>>> import numpy as np
>>> np.set_printoptions(precision=1, suppress=True, linewidth=200)
>>> O, _ = np.linalg.qr(np.array([[0.2, 1.1], [0.4, -0.2], [0.3, -0.1]]))
>>> J = O @ O.T
>>> J.round(1) + 0
array([[1. , 0. , 0. ],
       [0. , 0.7, 0.5],
       [0. , 0.5, 0.3]])
>>> # symmetric, so the eigenvalues are real
>>> np.linalg.cond(J) > 100
np.True_
>>> evals, V = np.linalg.eigh(J)
>>> vec = np.array([1, 1, -3])
>>> np.round(np.abs(J).sum(axis=1).max(), 1), np.round(np.abs(evals).max(), 1)
(np.float64(1.1), np.float64(1.0))
>>> np.round(V * np.maximum(evals, 0) @ V.T, 1) + 0
array([[1. , 0. , 0. ],
       [0. , 0.7, 0.5],
       [0. , 0.5, 0.3]])
>>> B = np.array([[7, -6], [4, 2]])
>>> cent = np.kron(B, J)
>>> cent.shape
(6, 6)
>>> np.round(np.linalg.norm(cent, 2), 1), round(float(np.linalg.norm(B, 2) * np.linalg.norm(J, 2)), 1)
(np.float64(9.4), 9.4)
>>> np.linalg.lstsq(J[:-1].T, J[-1])[2]
np.int32(2)
>>> round(float(np.trace(np.linalg.pinv(J) @ J)), 1)
2.0
>>> left, s, vt = np.linalg.svd(J, full_matrices=False)
>>> np.round(left.T @ left, 1) + 0
array([[1., 0., 0.],
       [0., 1., 0.],
       [0., 0., 1.]])
>>> np.allclose(left * s @ vt, J)
True
>>> (s > 1e-8).sum()
np.int64(2)
>>> np.round(vt @ vt.T, 1) + 0
array([[1., 0., 0.],
       [0., 1., 0.],
       [0., 0., 1.]])
>>> np.round(np.sqrt((s ** 2).sum()), 1), round(float(np.linalg.norm(J)), 1)
(np.float64(1.4), 1.4)
>>> m1 = np.loadtxt("w.csv", delimiter=",")
>>> m1
array([[ 0.8,  0.3, -0.2],
       [ 0.3,  0.1, -0.1],
       [-0.2, -0.1,  0.1]])
>>> # null space of dimension 2
>>> left, s, vt = np.linalg.svd(m1)
>>> V = vt[:(s > 1e-8).sum()]
>>> rng = np.random.default_rng(9158)
>>> vec = m1[0] + -3 * m1[2] + rng.integers(2) * np.eye(3)[2]
>>> vec
array([ 1.5,  0.6, -0.4])
>>> V.T @ V
array([[ 0.8,  0.3, -0.2],
       [ 0.3,  0.1, -0.1],
       [-0.2, -0.1,  0.1]])
>>> np.linalg.matrix_rank(m1, rtol=0.1)
np.int64(1)
>>> [round(float(x), 1) for x in np.linalg.svd(m1, compute_uv=False)[:3]]
[1.0, 0.0, 0.0]
>>> A = np.array([[-3, 3, 1], [0, -2, -1], [-2, 1, -3], [-3, -3, 1], [-2, 1, -3]])
>>> O, Rm = np.linalg.qr(A)
>>> np.round(abs(Rm[0, 0]), 1), round(np.linalg.norm(A[:, 0]), 1)
(np.float64(5.1), np.float64(5.1))
>>> O @ Rm
array([[-3.,  3.,  1.],
       [ 0., -2., -1.],
       [-2.,  1., -3.],
       [-3., -3.,  1.],
       [-2.,  1., -3.]])
>>> np.allclose(Rm.T @ Rm, A.T @ A)
True
>>> M = np.load("case4.npy")
>>> M.round(1) + 0
array([[-0.3, -0.5,  0.7,  0.5,  0. ],
       [-0.5, -0.6, -0.5, -0.1,  0.4],
       [ 0.1,  0.4,  0. ,  0.5,  0.8],
       [-0.8,  0.6,  0.1, -0.2,  0. ],
       [ 0.1, -0.1,  0.5, -0.7,  0.5]])
>>> # keeps lengths
>>> labels = rng.permutation(5)
>>> B = M[:, labels] * rng.choice([-1, 1], 5)
>>> B.round(1) + 0
array([[ 0.7,  0.5,  0.3,  0. ,  0.5],
       [-0.5,  0.6,  0.5, -0.4, -0.1],
       [ 0. , -0.4, -0.1, -0.8,  0.5],
       [ 0.1, -0.6,  0.8,  0. , -0.2],
       [ 0.5,  0.1, -0.1, -0.5, -0.7]])
>>> left, _, vt = np.linalg.svd(M.T @ B)
>>> np.round(left @ vt, 1) + 0
array([[ 0.,  0., -1.,  0.,  0.],
       [ 0., -1.,  0.,  0.,  0.],
       [ 1.,  0.,  0.,  0.,  0.],
       [ 0.,  0.,  0.,  0.,  1.],
       [ 0.,  0.,  0., -1.,  0.]])
>>> labels
array([2, 1, 0, 4, 3])
>>> np.round(np.linalg.lstsq(M, B)[0], 1) + 0
array([[ 0.,  0., -1.,  0.,  0.],
       [ 0., -1.,  0.,  0.,  0.],
       [ 1.,  0.,  0.,  0.,  0.],
       [ 0.,  0.,  0.,  0.,  1.],
       [ 0.,  0.,  0., -1.,  0.]])
>>> def softmax(z):
...     e = np.exp(z - z.max(axis=-1, keepdims=True))
...     return e / e.sum(axis=-1, keepdims=True)
... 
>>> np.round(softmax(10 * B[3]), 1) + 0
array([0., 0., 1., 0., 0.])
>>> att = B @ B.T / np.sqrt(5)
>>> softmax(att)
array([[0.3, 0.2, 0.2, 0.2, 0.2],
       [0.2, 0.3, 0.2, 0.2, 0.2],
       [0.2, 0.2, 0.3, 0.2, 0.2],
       [0.2, 0.2, 0.2, 0.3, 0.2],
       [0.2, 0.2, 0.2, 0.2, 0.3]])
>>> np.round(M @ M.T, 1) + 0
array([[1., 0., 0., 0., 0.],
       [0., 1., 0., 0., 0.],
       [0., 0., 1., 0., 0.],
       [0., 0., 0., 1., 0.],
       [0., 0., 0., 0., 1.]])
>>> round(float(M[:, 3] @ M[:, 2]), 1)
0.0
>>> np.linalg.svd(M, compute_uv=False)
array([1., 1., 1., 1., 1.])
>>> K = np.load("sample8.npy")
>>> K
array([[1, 0, 0, 0],
       [1, 0, 0, 0],
       [1, 0, 0, 0],
       [1, 0, 0, 0],
       [1, 1, 1, 1],
       [1, 1, 1, 1],
       [1, 0, 0, 0],
       [1, 0, 0, 0],
       [1, 0, 0, 0],
       [1, 0, 0, 0],
       [1, 0, 0, 0],
       [1, 1, 1, 1],
       [1, 1, 1, 1],
       [1, 1, 1, 1],
       [1, 0, 0, 0],
       [1, 0, 0, 0],
       [1, 0, 0, 0],
       [1, 0, 0, 0],
       [1, 0, 0, 0],
       [1, 0, 0, 0],
       [1, 0, 0, 0],
       [1, 0, 0, 0],
       [1, 0, 0, 0],
       [1, 0, 0, 0],
       [1, 0, 0, 0],
       [1, 0, 0, 0]])
>>> np.round(K @ np.linalg.pinv(K) @ K, 1) + 0
array([[1., 0., 0., 0.],
       [1., 0., 0., 0.],
       [1., 0., 0., 0.],
       [1., 0., 0., 0.],
       [1., 1., 1., 1.],
       [1., 1., 1., 1.],
       [1., 0., 0., 0.],
       [1., 0., 0., 0.],
       [1., 0., 0., 0.],
       [1., 0., 0., 0.],
       [1., 0., 0., 0.],
       [1., 1., 1., 1.],
       [1., 1., 1., 1.],
       [1., 1., 1., 1.],
       [1., 0., 0., 0.],
       [1., 0., 0., 0.],
       [1., 0., 0., 0.],
       [1., 0., 0., 0.],
       [1., 0., 0., 0.],
       [1., 0., 0., 0.],
       [1., 0., 0., 0.],
       [1., 0., 0., 0.],
       [1., 0., 0., 0.],
       [1., 0., 0., 0.],
       [1., 0., 0., 0.],
       [1., 0., 0., 0.]])
>>> np.unique(K.round(6), axis=0).shape
(2, 4)
>>> np.abs(np.diag(np.linalg.qr(K)[1])) > 1e-9
array([ True,  True, False, False])
>>> np.linalg.lstsq(K[:-1].T, K[-1])[2]
np.int32(2)
>>> np.allclose(K[:-1].T @ np.linalg.lstsq(K[:-1].T, K[-1])[0], K[-1])
True
>>> rank = np.linalg.matrix_rank(K)
>>> rank
np.int64(2)
>>> null = np.linalg.svd(K)[2][rank:].T
>>> [int(np.linalg.matrix_rank(K[:i])) for i in range(1, len(K) + 1)]
[1, 1, 1, 1, 2, 2, 2, 2, 2, 2, 2, 2, 2, 2, 2, 2, 2, 2, 2, 2, 2, 2, 2, 2, 2, 2]
>>> [int(np.linalg.matrix_rank(np.delete(K, i, axis=0))) for i in range(26)]
[2, 2, 2, 2, 2, 2, 2, 2, 2, 2, 2, 2, 2, 2, 2, 2, 2, 2, 2, 2, 2, 2, 2, 2, 2, 2]
>>> B = np.array([[3, 7], [5, 9]])
>>> data = np.tile(B, (2, 2))
>>> data
array([[3, 7, 3, 7],
       [5, 9, 5, 9],
       [3, 7, 3, 7],
       [5, 9, 5, 9]])
>>> left, s, vt = np.linalg.svd(data)
>>> np.argmax(s[:-1] / (s[1:] + 1e-6)) + 1
np.int64(2)
>>> B = left[:, :2] @ np.diag(s[:2]) @ vt[:2]
>>> np.round(np.linalg.norm(data - B, 2), 1), np.round(s[2], 1)
(np.float64(0.0), np.float64(0.0))
>>> np.linalg.matrix_rank(B)
np.int64(2)
>>> B
array([[3., 7., 3., 7.],
       [5., 9., 5., 9.],
       [3., 7., 3., 7.],
       [5., 9., 5., 9.]])
>>> np.round(np.abs(data - B).max(), 1)
np.float64(0.0)
>>> C2 = B.T @ B
>>> np.linalg.matrix_rank(C2)
np.int64(2)
>>> np.round(np.linalg.eigvalsh(C2)[::-1], 1) + 0
array([654.4,   1.6,   0. ,   0. ])
>>> np.allclose(C2, C2.T)
True
>>> E = np.load("block4.npy")
>>> E
array([[ 0.9,  1. , -0.4],
       [ 0. ,  0.1,  0.6],
       [ 1.4,  2.2, -3.9],
       [ 0.4,  0.8, -0.7]])
>>> # row 2 is much longer than the rest
>>> O = E.astype(float).copy()
>>> for j in range(3):
...     O[:, j] -= O[:, :j] @ (O[:, :j].T @ O[:, j])
...     O[:, j] /= np.linalg.norm(O[:, j])
... 
>>> np.round(O.T @ E, 1) + 0
array([[ 1.7,  2.5, -3.6],
       [ 0. ,  0.4, -1.2],
       [ 0. ,  0. ,  1.4]])
>>> O
array([[ 0.5, -0.8,  0.4],
       [ 0. ,  0.2,  0.6],
       [ 0.8,  0.3, -0.4],
       [ 0.2,  0.5,  0.5]])
>>> np.round(O.T @ O, 1) + 0
array([[1., 0., 0.],
       [0., 1., 0.],
       [0., 0., 1.]])
>>> vec = np.array([1, 4, 0])
>>> target = E @ vec
>>> target
array([ 4.9,  0.4, 10.2,  3.6])
>>> np.round(np.linalg.solve(E.T @ E, E.T @ target), 1) + 0
array([1., 4., 0.])
>>> target = target + 0.3 * rng.normal(size=4)
>>> target
array([ 4.4,  0.4, 10.3,  3.3])
>>> c, *_ = np.linalg.lstsq(E, target)
>>> np.round(E.T @ (target - E @ c), 1) + 0
array([0., 0., 0.])
>>> [round(float(np.linalg.norm(np.linalg.solve(E.T @ E + lam * np.eye(3), E.T @ target))), 2) for lam in (0, 1, 10, 100)]
[3.93, 2.54, 1.66, 0.46]
>>> c.round()
array([ 1.,  4., -0.])
>>> X = np.load("a.npy")
>>> X
array([[0, 0, 0, 1, 0],
       [0, 0, 0, 1, 0],
       [0, 0, 0, 1, 0],
       [1, 1, 1, 0, 1],
       [0, 0, 0, 1, 0]])
>>> labels = rng.permutation(5)
>>> labels
array([3, 2, 1, 4, 0])
>>> B = X[labels][:, labels]
>>> np.allclose(B, X)
False
>>> np.diag(B)
array([0, 0, 0, 0, 0])
>>> np.trace(B)
np.int64(0)
>>> np.sort(np.abs(np.linalg.eigvals(B)))
array([0., 0., 0., 2., 2.])
>>> left, s, vt = np.linalg.svd(X)
>>> s
array([ 2.,  2.,  0., -0.,  0.])
>>> B = left[:, :2] @ np.diag(s[:2]) @ vt[:2]
>>> np.round(np.abs(X - B).max(), 1)
np.float64(0.0)
>>> np.round(np.linalg.norm(X - B) / np.linalg.norm(X), 1)
np.float64(0.0)
>>> B
array([[0., 0., 0., 1., 0.],
       [0., 0., 0., 1., 0.],
       [0., 0., 0., 1., 0.],
       [1., 1., 1., 0., 1.],
       [0., 0., 0., 1., 0.]])
>>> C2 = J.T @ J
>>> np.round(np.linalg.svd(J, compute_uv=False) ** 2, 1) + 0
array([1., 1., 0.])
>>> np.trace(C2), (J ** 2).sum()
(np.float64(2.0), np.float64(2.0))
>>> C2.round(1) + 0
array([[1. , 0. , 0. ],
       [0. , 0.7, 0.5],
       [0. , 0.5, 0.3]])
>>> (J @ J.T).shape
(3, 3)
>>> rank = np.linalg.matrix_rank(X)
>>> rank
np.int64(2)
>>> null = np.linalg.svd(X)[2][rank:].T
>>> [int(np.linalg.matrix_rank(np.delete(X, i, axis=0))) for i in range(5)]
[2, 2, 2, 1, 2]
>>> np.allclose(X @ null, 0)
True
